% ipython --no-banner

In [1]: import numpy as np

In [2]: np.set_printoptions(suppress=True, linewidth=100)

In [3]: feats = np.load("data.npy")

In [4]: feats
Out[4]: 
array([[ -2,   0,  -2,   1,   2,  -2,  -1,  -1,  -2,   2,   1,   0,  -1,   0,  -2,  -1],
       [  1,  -1,  -1,  -2,  -1,  -1,   2,   1,  -2,  -2,  -2,   1,  -1,   1,  -2,   2],
       [  2,   2,   2,   0,   0,   1,   2,  -2,   0,   0,   0,  -2,  -1,   1,   0,  -1],
       [  2,   2,   1,   0,   1,  -1,  -2,   1,   1,  -1,   1,   0,   1,   0,  -2,   2],
       [  3,  -5,  -7,  -9,  -3,  -7,   9,   4, -12,  -8,  -9,   5,  -6,   5, -12,   9]])

In [5]: r = np.linalg.matrix_rank(feats)

In [6]: r
Out[6]: np.int64(4)

In [7]: null = np.linalg.svd(feats)[2][r:].T

In [8]: np.allclose(feats @ null, 0)
Out[8]: True

In [9]: null.shape
Out[9]: (16, 12)

In [10]: Uu, sigma, Vh = np.linalg.svd(feats)

In [11]: sigma.round(3) + 0
Out[11]: array([30.911,  6.368,  5.281,  4.701,  0.   ])

In [12]: np.argmax(sigma[:-1] / (sigma[1:] + 1e-6)) + 1
Out[12]: np.int64(4)

In [13]: M2 = Uu[:, :4] @ np.diag(sigma[:4]) @ Vh[:4]

In [14]: round(np.linalg.norm(feats - M2) / np.linalg.norm(feats), 3)
Out[14]: np.float64(0.0)

In [15]: np.round(np.abs(feats - M2).max(), 3)
Out[15]: np.float64(0.0)

In [16]: M2.round(3) + 0
Out[16]: 
array([[ -2.,   0.,  -2.,   1.,   2.,  -2.,  -1.,  -1.,  -2.,   2.,   1.,   0.,  -1.,   0.,  -2.,
         -1.],
       [  1.,  -1.,  -1.,  -2.,  -1.,  -1.,   2.,   1.,  -2.,  -2.,  -2.,   1.,  -1.,   1.,  -2.,
          2.],
       [  2.,   2.,   2.,   0.,   0.,   1.,   2.,  -2.,   0.,   0.,   0.,  -2.,  -1.,   1.,   0.,
         -1.],
       [  2.,   2.,   1.,   0.,   1.,  -1.,  -2.,   1.,   1.,  -1.,   1.,   0.,   1.,   0.,  -2.,
          2.],
       [  3.,  -5.,  -7.,  -9.,  -3.,  -7.,   9.,   4., -12.,  -8.,  -9.,   5.,  -6.,   5., -12.,
          9.]])

In [17]: Uu, sigma, Vh = np.linalg.svd(feats)

In [18]: evecs = Vh[:(sigma > 1e-8).sum()]

In [19]: rng = np.random.default_rng(55313)

In [20]: x0 = feats[0] + 4 * feats[3] + rng.integers(2) * np.eye(16)[15]

In [21]: x0
Out[21]: 
array([  6.,   8.,   2.,   1.,   6.,  -6.,  -9.,   3.,   2.,  -2.,   5.,   0.,   3.,   0., -10.,
         8.])

In [22]: np.linalg.matrix_rank(np.vstack([feats, x0]))
Out[22]: np.int64(5)

In [23]: round(float(np.linalg.norm(x0 - evecs.T @ evecs @ x0)), 3)
Out[23]: 0.842

In [24]: [round(float(x), 3) for x in np.linalg.svd(feats, compute_uv=False)[:3]]
Out[24]: [30.911, 6.368, 5.281]

In [25]: M = np.loadtxt("arr.csv", delimiter=",")

In [26]: M.round(3)
Out[26]: 
array([[ 1.844,  0.397,  0.557,  0.209, -0.408, -0.036,  0.333, -0.111,  0.04 ,  0.095, -0.546,
        -0.209, -0.076, -0.178,  0.115],
       [ 0.397,  1.758,  0.05 ,  0.303,  0.016,  0.055,  0.456,  0.225,  0.15 , -0.386,  0.101,
        -0.32 , -0.546, -0.069,  0.06 ],
       [ 0.557,  0.05 ,  2.163,  0.264,  0.723, -0.015, -0.531,  0.107, -0.011,  0.517,  0.148,
         0.111,  0.123, -0.108, -0.017],
       [ 0.209,  0.303,  0.264,  1.768, -0.195,  0.289, -0.008, -0.038, -0.1  , -0.346,  0.343,
        -0.141,  0.189,  0.034,  0.504],
       [-0.408,  0.016,  0.723, -0.195,  1.262,  0.125,  0.066,  0.085, -0.164, -0.3  , -0.422,
         0.227, -0.079,  0.314,  0.115],
       [-0.036,  0.055, -0.015,  0.289,  0.125,  0.61 ,  0.519, -0.284, -0.405, -0.33 ,  0.133,
         0.325,  0.32 , -0.323,  0.247],
       [ 0.333,  0.456, -0.531, -0.008,  0.066,  0.519,  1.456, -0.061, -0.176, -0.21 ,  0.03 ,
         0.622,  0.074,  0.081, -0.074],
       [-0.111,  0.225,  0.107, -0.038,  0.085, -0.284, -0.061,  2.001, -0.239,  0.106,  0.075,
         0.282,  0.548, -0.402,  0.081],
       [ 0.04 ,  0.15 , -0.011, -0.1  , -0.164, -0.405, -0.176, -0.239,  2.262, -0.004,  0.455,
         0.113, -0.552, -0.586, -0.077],
       [ 0.095, -0.386,  0.517, -0.346, -0.3  , -0.33 , -0.21 ,  0.106, -0.004,  1.514,  0.171,
         0.387, -0.339,  0.293,  0.082],
       [-0.546,  0.101,  0.148,  0.343, -0.422,  0.133,  0.03 ,  0.075,  0.455,  0.171,  2.246,
         0.048,  0.459,  0.335,  0.199],
       [-0.209, -0.32 ,  0.111, -0.141,  0.227,  0.325,  0.622,  0.282,  0.113,  0.387,  0.048,
         0.929,  0.234, -0.46 ,  0.021],
       [-0.076, -0.546,  0.123,  0.189, -0.079,  0.32 ,  0.074,  0.548, -0.552, -0.339,  0.459,
         0.234,  1.055, -0.425, -0.243],
       [-0.178, -0.069, -0.108,  0.034,  0.314, -0.323,  0.081, -0.402, -0.586,  0.293,  0.335,
        -0.46 , -0.425,  2.037,  0.181],
       [ 0.115,  0.06 , -0.017,  0.504,  0.115,  0.247, -0.074,  0.081, -0.077,  0.082,  0.199,
         0.021, -0.243,  0.181,  2.094]])

In [27]: round(float(np.linalg.norm(M[4], 1)), 3), np.round(np.linalg.norm(M[4], np.inf), 3)
Out[27]: (4.5, np.float64(1.262))

In [28]: round(float(np.linalg.norm(M, "nuc")), 3)
Out[28]: 25.0

In [29]: round(np.linalg.norm(M[4] - M[13]), 3)
Out[29]: np.float64(2.61)

In [30]: round(M[4] @ M[13], 3)
Out[30]: np.float64(0.768)

In [31]: np.linalg.norm(M, axis=1).argmax()
Out[31]: np.int64(8)
